% ipython --no-banner

In [1]: import numpy as np

In [2]: np.set_printoptions(precision=4, suppress=True, linewidth=120, legacy="1.25")

In [3]: X = np.load("layer4.npy")

In [4]: print(X)
[[-0.4 -0.2 -0.7]
 [-1.3 -0.1  0.1]
 [-0.8  0.9 -1.6]
 [-0.3  1.4  0.7]
 [-0.1  0.   0.1]]

In [5]: M2 = X / np.sqrt((X ** 2).mean(axis=1, keepdims=True))

In [6]: print(M2[4])
[-1.2247  0.      1.2247]

In [7]: print(X - X.mean(axis=1, keepdims=True))
[[ 0.0333  0.2333 -0.2667]
 [-0.8667  0.3333  0.5333]
 [-0.3     1.4    -1.1   ]
 [-0.9     0.8     0.1   ]
 [-0.1     0.      0.1   ]]

In [8]: print(np.linalg.norm(M2, axis=1))
[1.7321 1.7321 1.7321 1.7321 1.7321]

In [9]: mat = np.load("data.npy")

In [10]: print(mat)
[[-1.4    -0.4     1.3     0.      0.2    -6.9699  2.4    -1.4    -0.3   ]
 [-0.8     0.6    -1.2    -0.2     0.5    -3.9821  0.1     2.     -0.2   ]
 [ 0.9     1.      0.     -1.4     0.3     4.4677 -0.3    -0.3     0.3   ]
 [-1.5    -1.6     0.2    -0.4     0.4    -7.6289 -0.5    -0.5     0.6   ]
 [ 1.7     0.4     0.7     0.9     1.2     8.552  -1.9    -0.2     0.8   ]
 [ 0.1     0.6     0.6     0.2    -0.4     0.5452 -1.7    -1.4     0.3   ]
 [-0.3    -0.2    -1.1    -0.7     1.3    -1.4041 -1.6    -0.2     1.6   ]
 [-0.2     1.3    -0.8     0.3    -0.7    -0.9993 -0.5     1.2    -0.7   ]
 [ 1.6     0.9     0.5     0.4    -0.4     8.0211  0.3    -1.2    -0.4   ]
 [-0.8     0.3    -0.2    -0.3     0.5    -3.8376  0.6     0.6     1.1   ]
 [ 0.     -0.4    -0.9    -1.2    -1.7    -0.0141  0.      1.1    -1.1   ]
 [ 0.6     0.8    -1.2    -1.6    -0.8     3.0146  0.      0.2    -2.1   ]
 [ 0.2     0.6     0.     -1.5     0.2     0.9824 -0.6    -1.2     0.7   ]
 [ 1.2    -0.7     1.5    -0.8    -0.3     6.1413  0.      1.6    -0.2   ]
 [-0.4     1.4     0.6    -1.5    -0.8    -2.2389  0.4    -0.2    -0.2   ]
 [ 1.1    -0.4     0.2    -0.7    -0.4     5.5302  0.      0.5     0.1   ]
 [-1.1     0.     -1.7     0.7    -0.5    -5.5994 -1.1     0.2    -1.3   ]
 [-0.9    -0.1     0.1     0.8     2.1    -4.4804 -3.     -0.1    -0.9   ]]

In [11]: print(np.linalg.norm(X, axis=1))
[0.8307 1.3077 2.0025 1.5937 0.1414]

In [12]: print(np.round(np.linalg.norm(X[0], 1), 4), np.round(np.linalg.norm(X[0], np.inf), 4))
1.3 0.7

In [13]: print(round(np.linalg.norm(X[0] - X[2]), 4))
1.4765

In [14]: print(np.round(np.linalg.norm(X, 1), 4), round(float(np.linalg.norm(X, np.inf)), 4))
3.2 3.3

In [15]: print(np.round(np.linalg.norm(X) ** 2 / np.linalg.norm(X, 2) ** 2, 4))
1.8963

In [16]: print(np.linalg.norm(X, axis=1).argmax())
2

In [17]: print(round(np.linalg.norm(X, 2), 4))
2.1749

In [18]: print(np.linalg.norm(X, axis=0))
[1.6093 1.6793 1.8868]

In [19]: print(X[0] @ X[2])
1.26

In [20]: gram = np.cov(mat, rowvar=False)

In [21]: print(np.linalg.eigvalsh(gram)[::-1])
[26.6384  2.0166  1.5039  0.817   0.6587  0.4649  0.2858  0.2342  0.0002]

In [22]: print(np.argwhere(np.triu(np.abs(np.corrcoef(mat.T)) > 0.8, 1)))
[[0 5]]

In [23]: print(gram.shape)
(9, 9)

In [24]: print(np.median(mat, axis=0))
[-0.1     0.35    0.05   -0.35   -0.05   -0.5067 -0.15   -0.15   -0.2   ]

In [25]: print(mat.std(axis=0))
[0.9752 0.7482 0.8772 0.8123 0.8763 4.9038 1.144  0.9759 0.8891]

In [26]: Xc = (mat - mat.mean(axis=0)) / mat.std(axis=0)

In [27]: print(np.argwhere(np.abs(Xc) > 2))
[[ 0  6]
 [ 1  7]
 [ 3  1]
 [11  8]
 [17  4]
 [17  6]]

In [28]: print(Xc.std(axis=0))
[1. 1. 1. 1. 1. 1. 1. 1. 1.]

In [29]: c = np.linalg.lstsq(np.delete(Xc, 2, axis=1), Xc[:, 2])[0]

In [30]: print(np.round(1 - np.var(Xc[:, 2] - np.delete(Xc, 2, axis=1) @ c), 4))
0.4824

In [31]: M2 = np.c_[mat[:, :4] @ np.array([[-5, 6, -2, 5], [-8, -1, -5, -6], [-2, 1, 4, 4], [3, 4, 5, -3]]), np.array([-1, 3, 3, 0, -2, 3, -1, 1, 0, 2, -3, -2, 0, 2, -2, 0, 2, 3])]

In [32]: print(M2)
[[  7.6  -6.7  10.    0.6  -1. ]
 [  1.   -7.4  -7.2 -11.8   3. ]
 [-16.7  -1.2 -13.8   2.7   3. ]
 [ 18.7  -8.8   9.8   4.1   0. ]
 [-10.4  14.1   1.9   6.2  -2. ]
 [ -5.9   1.4   0.2  -1.3   3. ]
 [  3.2  -5.5  -6.3  -2.6  -1. ]
 [ -6.9  -2.1  -7.8 -12.9   1. ]
 [-15.   10.8  -3.7   3.4   0. ]
 [  1.1  -6.5  -2.2  -5.7   2. ]
 [  1.4  -5.3  -7.6   2.4  -3. ]
 [-11.8  -4.8 -18.   -1.8  -2. ]
 [-10.3  -5.4 -10.9   1.9   0. ]
 [ -5.8   6.2   3.1  18.6   2. ]
 [-14.9  -9.2 -11.3  -3.5  -2. ]
 [ -4.8   4.4  -2.9  10.8   0. ]
 [ 11.   -5.5  -1.1 -14.4   2. ]
 [  7.5  -2.    6.7  -5.9   3. ]]

In [33]: print(np.linalg.norm(np.linalg.qr(mat)[0].T @ M2, axis=0) ** 2 / ((M2 ** 2).sum(axis=0) + 1e-12))
[1.     1.     1.     1.     0.3693]

In [34]: print(np.round(np.linalg.lstsq(mat, M2[:, 0])[0], 4) + 0)
[-5. -8. -2.  3.  0.  0.  0.  0.  0.]

In [35]: print(np.round(np.linalg.norm(M2 - mat @ np.linalg.lstsq(mat, M2)[0], axis=0), 4) + 0)
[0.    0.    0.    0.    6.739]

In [36]: print(np.linalg.matrix_rank(M2))
5

In [37]: feats = np.loadtxt("test17.csv", delimiter=",")

In [38]: print(feats)
[[0. 0. 0. 0. 0. 0. 0. 1. 0. 0.]
 [0. 0. 0. 1. 0. 0. 0. 0. 0. 0.]
 [0. 0. 0. 0. 0. 1. 0. 0. 0. 0.]
 [1. 0. 0. 0. 0. 0. 0. 0. 0. 0.]
 [0. 0. 0. 0. 0. 0. 1. 0. 0. 0.]
 [0. 0. 0. 0. 0. 0. 0. 0. 1. 0.]
 [0. 1. 0. 0. 0. 0. 0. 0. 0. 0.]
 [0. 0. 0. 0. 0. 0. 0. 0. 0. 1.]
 [0. 0. 1. 0. 0. 0. 0. 0. 0. 0.]
 [0. 0. 0. 0. 1. 0. 0. 0. 0. 0.]]

In [39]: # keeps lengths

In [40]: x0 = np.array([2, 0, 0, 1, 0, 0, 2, 2, 0, 2])

In [41]: print(np.abs(np.linalg.eigvals(feats)))
[1. 1. 1. 1. 1. 1. 1. 1. 1. 1.]
